$ python3 -q
>>> import numpy as np
>>> import numpy.linalg as la
>>> np.set_printoptions(precision=2, suppress=True, linewidth=120)
>>> M = np.loadtxt("case13.csv", delimiter=",")
>>> print(M)
[[3. 0. 0. 0. 0. 0. 0. 0. 0. 0. 0. 0.]
 [0. 5. 3. 1. 5. 5. 9. 6. 8. 0. 7. 0.]
 [0. 3. 5. 0. 2. 2. 1. 9. 8. 2. 6. 4.]
 [0. 2. 5. 8. 1. 4. 6. 4. 5. 0. 4. 8.]
 [0. 6. 0. 3. 8. 0. 9. 0. 2. 3. 9. 3.]
 [0. 1. 0. 2. 3. 0. 5. 0. 8. 1. 2. 4.]
 [0. 0. 2. 8. 3. 6. 1. 9. 6. 8. 2. 4.]
 [0. 0. 7. 1. 5. 3. 3. 1. 4. 5. 8. 3.]
 [0. 4. 7. 0. 9. 8. 2. 3. 3. 7. 9. 0.]
 [0. 8. 9. 9. 1. 6. 4. 4. 5. 9. 8. 0.]
 [0. 3. 1. 1. 0. 8. 6. 2. 8. 3. 1. 0.]
 [0. 6. 6. 7. 0. 0. 6. 2. 7. 5. 2. 4.]]
>>> print(np.flatnonzero(la.matrix_power((M != 0) + (M.T != 0) + np.eye(12), 12)[1]))
[ 1  2  3  4  5  6  7  8  9 10 11]
>>> print((la.matrix_power((M != 0) + (M.T != 0) + np.eye(12), 12) > 0).astype(int))
[[1 0 0 0 0 0 0 0 0 0 0 0]
 [0 1 1 1 1 1 1 1 1 1 1 1]
 [0 1 1 1 1 1 1 1 1 1 1 1]
 [0 1 1 1 1 1 1 1 1 1 1 1]
 [0 1 1 1 1 1 1 1 1 1 1 1]
 [0 1 1 1 1 1 1 1 1 1 1 1]
 [0 1 1 1 1 1 1 1 1 1 1 1]
 [0 1 1 1 1 1 1 1 1 1 1 1]
 [0 1 1 1 1 1 1 1 1 1 1 1]
 [0 1 1 1 1 1 1 1 1 1 1 1]
 [0 1 1 1 1 1 1 1 1 1 1 1]
 [0 1 1 1 1 1 1 1 1 1 1 1]]
>>> print(M @ M)
[[  9.   0.   0.   0.   0.   0.   0.   0.   0.   0.   0.   0.]
 [  0. 124. 158. 123. 216. 227. 209. 186. 277. 205. 257. 109.]
 [  0. 134. 203.  82. 169. 182. 172. 133. 236. 183. 249.  81.]
 [  0. 131. 198. 189. 131. 172. 200. 186. 285. 172. 202. 171.]
 [  0. 161. 119. 183. 145. 202. 241. 171. 247. 179. 201.  96.]
 [  0.  97. 114. 105. 119. 129. 109.  99. 127. 140. 142.  61.]
 [  0. 164. 255. 204. 164. 181. 215. 130. 254. 212. 285. 152.]
 [  0. 154. 152. 128. 119. 165. 173. 149. 239. 173. 201.  90.]
 [  0. 198. 165. 138. 185. 193. 263. 163. 310. 191. 287. 104.]
 [  0. 213. 274. 220. 179. 288. 284. 272. 395. 219. 332. 163.]
 [  0.  87. 129. 105. 145. 153. 120. 125. 192. 154. 172.  74.]
 [  0. 160. 229. 187. 145. 214. 184. 227. 265. 190. 247. 126.]]
>>> rng = np.random.default_rng(794)
>>> labels = rng.permutation(12)
>>> print(labels)
[ 6  1  2 10  3 11  4  0  5  9  8  7]
>>> Y = M[labels][:, labels]
>>> print(np.trace(Y))
48.0
